$ ipython --no-banner

In [1]: import numpy as np

In [2]: np.set_printoptions(suppress=True, linewidth=160)

In [3]: rng = np.random.default_rng(917829)

In [4]: lab = rng.integers(0, 2, 3)

In [5]: mat = (lab[:, None] == lab) * 5 + np.eye(3)

In [6]: mat
Out[6]: 
array([[6., 5., 0.],
       [5., 6., 0.],
       [0., 0., 6.]])

In [7]: f = np.array([-1, 2])

In [8]: np.correlate(mat[0], mat[1], "full")
Out[8]: array([ 0., 36., 60., 25.,  0.])

In [9]: feats = 0.7 ** np.abs(np.subtract.outer(np.arange(3), np.arange(3)))

In [10]: feats.round(3)
Out[10]: 
array([[1.  , 0.7 , 0.49],
       [0.7 , 1.  , 0.7 ],
       [0.49, 0.7 , 1.  ]])

In [11]: low = np.linalg.cholesky(feats)

In [12]: np.diag(low) ** 2
Out[12]: array([1.  , 0.51, 0.51])

In [13]: print(round(np.prod(np.diag(low)) ** 2, 3), round(float(np.linalg.det(feats)), 3))
0.26 0.26

In [14]: np.linalg.eigvalsh(feats).min() > 0
Out[14]: np.True_

In [15]: print(np.round(feats / np.sqrt(np.outer(np.diag(feats), np.diag(feats))), 3))
[[1.   0.7  0.49]
 [0.7  1.   0.7 ]
 [0.49 0.7  1.  ]]

In [16]: low.round(3)
Out[16]: 
array([[1.   , 0.   , 0.   ],
       [0.7  , 0.714, 0.   ],
       [0.49 , 0.5  , 0.714]])

In [17]: lab = rng.permutation(3)

In [18]: print(lab)
[1 2 0]

In [19]: out = feats[lab][:, lab]

In [20]: out.round(3)
Out[20]: 
array([[1.  , 0.7 , 0.7 ],
       [0.7 , 1.  , 0.49],
       [0.7 , 0.49, 1.  ]])

In [21]: np.round(np.sort(np.abs(np.linalg.eigvals(out))), 3)
Out[21]: array([0.225, 0.51 , 2.265])

In [22]: np.allclose(out, feats)
Out[22]: False

In [23]: x0 = np.array([-4, -2, -5])

In [24]: target = out @ x0

In [25]: print(target.round(3))
[-8.9  -7.25 -8.78]

In [26]: np.round(np.linalg.solve(out, target + out[:, 1]), 3)
Out[26]: array([-4., -1., -5.])

In [27]: np.round(np.linalg.solve(out.T, out[1]), 3) + 0
Out[27]: array([0., 1., 0.])

In [28]: E = np.loadtxt("sample7.csv", delimiter=",")

In [29]: E.round(3)
Out[29]: 
array([[ 0.39 ,  0.39 , -0.124, -0.058, -0.259],
       [ 0.39 ,  0.39 , -0.124, -0.058, -0.259],
       [-0.124, -0.124,  0.831,  0.1  , -0.315],
       [-0.058, -0.058,  0.1  ,  0.017, -0.003],
       [-0.259, -0.259, -0.315, -0.003,  0.372]])

In [30]: hat = np.triu(np.array([[2, 4, 0, 4, 3],
    ...:     [1, -4, -1, 0, 5],
    ...:     [5, -4, 4, 3, -2],
    ...:     [-3, 3, 4, 1, -2],
    ...:     [-4, 0, 3, 0, -2]]), 1) + np.eye(5)

In [31]: out = hat @ E @ np.linalg.inv(hat)

In [32]: np.linalg.matrix_rank(out)
Out[32]: np.int64(2)

In [33]: round(np.trace(out), 3), round(float(np.trace(E)), 3)
Out[33]: (np.float64(2.0), 2.0)

In [34]: round(np.linalg.det(out), 3)
Out[34]: np.float64(-0.0)

In [35]: left, sigma, Vh = np.linalg.svd(E)

In [36]: np.argmax(sigma[:-1] / (sigma[1:] + 1e-6)) + 1
Out[36]: np.int64(2)

In [37]: out = left[:, :2] @ np.diag(sigma[:2]) @ Vh[:2]

In [38]: print(out.round(3))
[[ 0.39   0.39  -0.124 -0.058 -0.259]
 [ 0.39   0.39  -0.124 -0.058 -0.259]
 [-0.124 -0.124  0.831  0.1   -0.315]
 [-0.058 -0.058  0.1    0.017 -0.003]
 [-0.259 -0.259 -0.315 -0.003  0.372]]

In [39]: round(float(np.linalg.norm(E - out) / np.linalg.norm(E)), 3)
Out[39]: 0.0

In [40]: np.linalg.matrix_rank(E, rtol=0.05)
Out[40]: np.int64(2)

In [41]: round(np.abs(E - out).max(), 3)
Out[41]: np.float64(0.0)
